>>> import numpy as np
>>> import numpy.linalg as la
>>> np.set_printoptions(suppress=True, linewidth=120)
>>> tidy = lambda a: np.round(a, 1) + 0
>>> X = np.load("dump.npy")
>>> X
array([[4., 0., 0.],
       [0., 2., 3.],
       [0., 2., 1.]])
>>> # 2 groups of indices that never mix
>>> w, V = la.eig(X)
>>> tidy(np.sort(la.eigvals(X @ X)))
array([ 1., 16., 16.])
>>> tidy(np.sort(la.eigvals(X.T)))
array([-1.,  4.,  4.])
>>> X @ V[:, 0] - w[0] * V[:, 0]
array([0., 0., 0.])
>>> A = np.load("sample16.npy")
>>> tidy(A)
array([[-0.1, -0.7, -0.6,  0. ,  0.2,  0.3],
       [-0.5, -0.5,  0.5,  0.4, -0.2, -0.2],
       [ 0.3,  0.2, -0.1,  0.7, -0.4,  0.3],
       [ 0.2, -0.2,  0.5, -0.4, -0.1,  0.7],
       [-0.5,  0.4,  0.1,  0.3,  0.5,  0.5],
       [ 0.5, -0.2,  0.3,  0.3,  0.7, -0.2]])
>>> # orthonormal columns
>>> C2 = A.T @ A
>>> la.matrix_rank(C2)
np.int64(6)
>>> tidy(la.svd(A, compute_uv=False) ** 2)
array([1., 1., 1., 1., 1., 1.])
>>> (A @ A.T).shape
(6, 6)
>>> tidy(C2)
array([[1., 0., 0., 0., 0., 0.],
       [0., 1., 0., 0., 0., 0.],
       [0., 0., 1., 0., 0., 0.],
       [0., 0., 0., 1., 0., 0.],
       [0., 0., 0., 0., 1., 0.],
       [0., 0., 0., 0., 0., 1.]])
>>> r0 = np.array([0, 1, 1, 0, -1, -1])
>>> other = A + np.outer(r0, np.eye(6)[1])
>>> la.matrix_rank(other - A)
np.int64(1)
>>> tidy(la.det(other) / la.det(A)), tidy(1 + la.solve(A, r0)[1])
(np.float64(0.4), np.float64(0.4))
